$ python3 -q
>>> import numpy as np
>>> from numpy import linalg as LA
>>> np.set_printoptions(precision=3, suppress=True, linewidth=160)
>>> J = np.array([[1, 9, 1, -5], [3, -3, -1, -9], [-8, -9, 5, -7], [0, -2, -6, -4]])
>>> J[-1] = J[0] + 2 * J[1]
>>> J
array([[  1,   9,   1,  -5],
       [  3,  -3,  -1,  -9],
       [ -8,  -9,   5,  -7],
       [  7,   3,  -1, -23]])
>>> (J - J.T) / 2
array([[ 0. ,  3. ,  4.5, -6. ],
       [-3. ,  0. ,  4. , -6. ],
       [-4.5, -4. ,  0. , -3. ],
       [ 6. ,  6. ,  3. ,  0. ]])
>>> print(J @ J)
[[ -15  -42    2   22]
 [ -61   18   10  226]
 [-124 -111   33  247]
 [-137   -6   22  474]]
>>> np.trace(J)
np.int64(-20)
>>> round(np.abs(LA.eigvals(J)).max(), 3)
np.float64(21.906)
>>> print(np.allclose(J, J.T))
False
>>> W = np.array([[2, 0, 1, -1], [0, -2, 1, 2], [2, -1, 0, -1], [0, -2, 2, -2]])
>>> coef = np.array([5, 4, 1, 3])
>>> act = np.maximum(J @ W + coef, 0)
>>> act
array([[ 9,  0,  1, 29],
       [ 9, 29,  0, 13],
       [ 0, 31,  0,  2],
       [17, 45,  0, 49]])
>>> LA.matrix_rank(act)
np.int64(4)
>>> (act > 0).astype(int)
array([[1, 0, 1, 1],
       [1, 1, 0, 1],
       [0, 1, 0, 1],
       [1, 1, 0, 1]])
>>> W2 = np.array([[-1, -1], [-2, -8], [6, -2], [-4, 8]])
>>> W @ W2
array([[  8, -12],
       [  2,  30],
       [  4,  -2],
       [ 24,  -4]])
>>> print((act @ W2).round(6).argmax(axis=1))
[1 0 0 1]
>>> arr = np.array([[3.0, 1.0, 1.0], [1.0, 3.0, 1.0], [1.0, 1.0, 3.0]])
>>> arr
array([[3., 1., 1.],
       [1., 3., 1.],
       [1., 1., 3.]])
>>> r0 = np.array([-3, -2, -2])
>>> M2 = arr + np.outer(r0, np.eye(3)[0])
>>> print(round(LA.det(M2) / LA.det(arr), 3), round(1 + LA.solve(arr, r0)[0], 3))
0.2 0.2
>>> LA.matrix_rank(LA.inv(M2) - LA.inv(arr), tol=1e-8)
np.int64(1)
>>> LA.matrix_rank(M2 - arr)
np.int64(1)
>>> rng = np.random.default_rng(1993)
>>> z = rng.permutation(3)
>>> M2 = arr[:, z] * rng.choice([-1, 1], 3)
>>> print(M2)
[[-3. -1. -1.]
 [-1. -1. -3.]
 [-1. -3. -1.]]
>>> U, _, VT = LA.svd(arr.T @ M2)
>>> z
array([0, 2, 1])
>>> np.round(LA.lstsq(arr, M2)[0], 3) + 0
array([[-1.,  0.,  0.],
       [ 0.,  0., -1.],
       [ 0., -1.,  0.]])
>>> r0 = np.array([2, 0, 2])
>>> W0 = np.outer(rng.normal(size=15), r0) + 0.02 * rng.normal(size=(15, 3))
>>> print(W0)
[[ 0.623  0.009  0.62 ]
 [-1.088 -0.019 -1.091]
 [ 0.201  0.035  0.179]
 [-2.64  -0.02  -2.644]
 [ 0.835  0.005  0.878]
 [ 0.917 -0.015  0.93 ]
 [ 1.802 -0.027  1.826]
 [ 0.898  0.019  0.915]
 [ 2.43  -0.018  2.502]
 [ 2.255  0.016  2.199]
 [-0.123  0.023 -0.155]
 [-4.186  0.005 -4.199]
 [ 1.627  0.012  1.643]
 [ 2.018  0.011  2.019]
 [-0.243  0.004 -0.242]]
>>> W2 = W0[[0, 7]].astype(float)
>>> for _ in range(7):
...     z = LA.norm(W0[:, None] - W2, axis=-1).argmin(axis=1)
...     W2 = np.array([W0[z == j].mean(axis=0) for j in range(2)])
... 
>>> z
array([1, 0, 1, 0, 1, 1, 1, 1, 1, 1, 1, 0, 1, 1, 1])
>>> np.abs(W2[1] - W2[0]).argmax()
np.int64(2)
>>> print(np.bincount(z))
[ 3 12]
>>> W2
array([[-2.638, -0.011, -2.645],
       [ 1.103,  0.006,  1.11 ]])
